% ipython --no-banner

In [1]: import numpy as np

In [2]: from numpy import linalg as LA

In [3]: np.set_printoptions(precision=1, suppress=True, linewidth=140)

In [4]: A = np.load("layer2.npy")

In [5]: print(A)
[[ -0.4  -6.1   6.2]
 [  3.    2.3  -5.1]
 [  1.7 -14.9  11.5]
 [  1.3  -2.8   4.6]
 [  4.9   3.5   0.6]
 [ -3.6  -1.5 -12.1]
 [ -1.9   4.7  -5.7]
 [  0.6  -0.5   0.7]
 [  1.9  -9.7  19.5]
 [  2.5  -8.8   2.4]
 [  5.1  -3.1  13.7]
 [  3.8  -5.6   6.3]
 [ -4.4 -13.9  13.6]
 [ -0.6   0.4   0.4]
 [ -2.8  -3.4  -6.3]
 [ -1.5  12.   -9.7]
 [ -2.6   8.4  -3.1]
 [  1.   -3.   -3.9]
 [  0.2   2.6  -9.5]
 [ -4.1  -1.4  -3.3]
 [  0.6  -4.6   9. ]]

In [6]: basis = A[[20, 19]].astype(float)

In [7]: for _ in range(6):
   ...:     idx = LA.norm(A[:, None] - basis, axis=-1).argmin(axis=1)
   ...:     basis = np.array([A[idx == j].mean(axis=0) for j in range(2)])
   ...: 

In [8]: print(idx)
[0 1 0 0 1 1 1 1 0 0 0 0 0 1 1 1 1 1 1 1 0]

In [9]: print(basis)
[[ 1.3 -7.7  9.6]
 [-0.6  2.  -4.8]]

In [10]: rng = np.random.default_rng(58)

In [11]: Y = A + rng.integers(-2, 3, (21, 1)) @ rng.integers(-2, 3, (1, 3))

In [12]: print(Y)
[[ -0.4  -6.1   6.2]
 [  3.    1.3  -4.1]
 [  1.7 -14.9  11.5]
 [  1.3  -0.8   2.6]
 [  4.9   5.5  -1.4]
 [ -3.6  -2.5 -11.1]
 [ -1.9   5.7  -6.7]
 [  0.6  -1.5   1.7]
 [  1.9  -8.7  18.5]
 [  2.5  -6.8   0.4]
 [  5.1  -1.1  11.7]
 [  3.8  -7.6   8.3]
 [ -4.4 -14.9  14.6]
 [ -0.6  -0.6   1.4]
 [ -2.8  -4.4  -5.3]
 [ -1.5  10.   -7.7]
 [ -2.6   9.4  -4.1]
 [  1.   -3.   -3.9]
 [  0.2   4.6 -11.5]
 [ -4.1   0.6  -5.3]
 [  0.6  -4.6   9. ]]

In [13]: print(Y - A)
[[ 0.  0.  0.]
 [ 0. -1.  1.]
 [ 0.  0.  0.]
 [ 0.  2. -2.]
 [ 0.  2. -2.]
 [ 0. -1.  1.]
 [ 0.  1. -1.]
 [ 0. -1.  1.]
 [ 0.  1. -1.]
 [ 0.  2. -2.]
 [ 0.  2. -2.]
 [ 0. -2.  2.]
 [ 0. -1.  1.]
 [ 0. -1.  1.]
 [ 0. -1.  1.]
 [ 0. -2.  2.]
 [ 0.  1. -1.]
 [ 0.  0.  0.]
 [ 0.  2. -2.]
 [ 0.  2. -2.]
 [ 0.  0.  0.]]

In [14]: D = LA.norm(A[:, None] - A[None], axis=-1)

In [15]: print(D.shape)
(21, 21)

In [16]: print(np.unravel_index(D.round(6).argmax(), D.shape))
(np.int64(8), np.int64(15))

In [17]: print(LA.matrix_rank(D ** 2))
5

In [18]: print(D[:5, :5])
[[ 0.  14.5 10.5  4.  12.3]
 [14.5  0.  23.9 11.1  6.1]
 [10.5 23.9  0.  13.9 21.6]
 [ 4.  11.1 13.9  0.   8.3]
 [12.3  6.1 21.6  8.3  0. ]]

In [19]: print((D + 1e9 * np.eye(21)).round(6).argmin(axis=1))
[20 18 12  0  7 14 16 13 10 11 20  3  2  7 19 16  6 14  6 14  0]

In [20]: P = A @ LA.solve(A.T @ A, A.T)

In [21]: print(np.round(np.diag(P), 1) + 0)
[0.  0.1 0.2 0.  0.2 0.3 0.  0.  0.3 0.2 0.2 0.1 0.4 0.  0.1 0.2 0.2 0.1 0.1 0.1 0.1]

In [22]: Xc = (A - A.mean(axis=0)) / A.std(axis=0)

In [23]: print(np.argwhere(np.abs(Xc) > 2))
[[ 8  2]
 [15  1]]

In [24]: b = LA.lstsq(np.delete(Xc, 0, axis=1), Xc[:, 0])[0]

In [25]: print(np.abs(b).argmax())
1

In [26]: print(round(1 - np.var(Xc[:, 0] - np.delete(Xc, 0, axis=1) @ b), 1))
0.2

In [27]: m1 = np.loadtxt("arr.csv", delimiter=",")

In [28]: print(m1)
[[50. 28. 38. 20.]
 [28. 58. 36. 48.]
 [38. 36. 34. 28.]
 [20. 48. 28. 40.]]

In [29]: # symmetric, so the eigenvalues are real

In [30]: U, sigma, Vh = LA.svd(m1)

In [31]: print(sigma.round(1) + 0)
[146.1  35.9   0.    0. ]

In [32]: Y = U[:, :2] @ np.diag(sigma[:2]) @ Vh[:2]

In [33]: print(round(float(np.abs(m1 - Y).max()), 1))
0.0

In [34]: print(round(float(LA.norm(m1 - Y, 2)), 1), round(float(sigma[2]), 1))
0.0 0.0

In [35]: print(Y)
[[50. 28. 38. 20.]
 [28. 58. 36. 48.]
 [38. 36. 34. 28.]
 [20. 48. 28. 40.]]

In [36]: K = np.loadtxt("m.csv", delimiter=",")

In [37]: print(K)
[[ 3.3  5.6 13.8]
 [ 3.6  0.1 -6.9]
 [ 2.6  0.  -8.8]
 [ 1.4  6.4 12.6]
 [ 3.2  8.6 12.6]
 [ 1.8  6.8 12.6]
 [ 2.8  7.4 12. ]
 [ 2.1  6.1 11.7]
 [ 1.5  1.  -6.6]
 [ 2.9  7.9 10.5]
 [ 4.   7.4 12.8]
 [ 3.7 -1.1 -6.3]
 [ 5.  -2.8 -8. ]
 [ 2.4 -0.7 -5.6]
 [ 2.6  7.9 11.5]
 [ 2.7 -2.2 -7.1]
 [ 3.1  6.6 10.9]
 [ 3.8  6.4 11.8]
 [ 3.2  7.8 12.9]
 [ 2.9  8.6 14.5]
 [ 3.3  7.7 11.1]
 [ 2.2  5.8  9.1]
 [ 2.9 -0.7 -5.4]]

In [38]: P = K @ LA.solve(K.T @ K, K.T)

In [39]: print(np.round(LA.eigvalsh(P), 1) + 0)
[0. 0. 0. 0. 0. 0. 0. 0. 0. 0. 0. 0. 0. 0. 0. 0. 0. 0. 0. 0. 1. 1. 1.]

In [40]: print(round(np.trace(P), 1))
3.0

In [41]: print(np.round(np.diag(P), 1) + 0)
[0.3 0.2 0.3 0.1 0.1 0.1 0.1 0.1 0.3 0.1 0.1 0.2 0.4 0.1 0.1 0.1 0.1 0.1 0.1 0.1 0.1 0.  0.1]

In [42]: q, R = LA.qr(K)

In [43]: print(q.shape, R.shape)
(23, 3) (3, 3)

In [44]: print(R)
[[-14.5 -19.4 -23.8]
 [  0.   20.4  42.9]
 [  0.    0.   13.1]]

In [45]: print(np.round(q.T @ q, 1) + 0)
[[1. 0. 0.]
 [0. 1. 0.]
 [0. 0. 1.]]

In [46]: J = np.loadtxt("block3.csv", delimiter=",")

In [47]: print(J)
[[0. 0. 0. 0.]
 [0. 0. 1. 0.]
 [0. 1. 0. 0.]
 [0. 0. 0. 0.]]

In [48]: # row 3 repeats row 0

In [49]: print(J @ J)
[[0. 0. 0. 0.]
 [0. 1. 0. 0.]
 [0. 0. 1. 0.]
 [0. 0. 0. 0.]]

In [50]: print(round(float(LA.det(J)), 1))
0.0

In [51]: print((LA.matrix_power((J != 0) + (J.T != 0) + np.eye(4), 4) > 0).astype(int))
[[1 0 0 0]
 [0 1 1 0]
 [0 1 1 0]
 [0 0 0 1]]

In [52]: print(np.flatnonzero(LA.matrix_power((J != 0) + (J.T != 0) + np.eye(4), 4)[2]))
[1 2]

In [53]: evals, evecs = LA.eigh(J)

In [54]: x = np.array([3, -1, -1, 1])

In [55]: print(np.round(evecs * np.abs(evals) @ evecs.T, 1) + 0)
[[0. 0. 0. 0.]
 [0. 1. 0. 0.]
 [0. 0. 1. 0.]
 [0. 0. 0. 0.]]

In [56]: print((np.sign(evecs[:, -1].round(6)) == np.sign(evecs[0, -1].round(6))).astype(int))
[1 0 0 1]

In [57]: print([round(float(LA.det(J[:i, :i])), 2) + 0 for i in range(1, 5)])
[0.0, 0.0, 0.0, 0.0]

In [58]: rk = LA.matrix_rank(J)

In [59]: print(rk)
2

In [60]: null = LA.svd(J)[2][rk:].T

In [61]: print([int(LA.matrix_rank(np.delete(J, i, axis=0))) for i in range(4)])
[2, 1, 1, 2]

In [62]: print(null.shape)
(4, 2)

In [63]: print([int(LA.matrix_rank(J[:, :j + 1])) for j in range(4)])
[0, 1, 2, 2]

In [64]: print(LA.matrix_rank(J.T @ J), LA.matrix_rank(J @ J.T))
2 2

In [65]: M = np.array([[1, 0, 2], [2, 1, 0], [0, 2, 1]])

In [66]: print(M)
[[1 0 2]
 [2 1 0]
 [0 2 1]]

In [67]: r0, r1 = M[2], M[1]

In [68]: print(r0 @ r1)
2

In [69]: p = (r0 @ r1) / (r0 @ r0) * r0

In [70]: print(round(float((r1 - p) @ r0), 1))
-0.0

In [71]: print(r1 - p)
[ 2.   0.2 -0.4]

In [72]: print(np.outer(r0, r1))
[[0 0 0]
 [4 2 0]
 [2 1 0]]
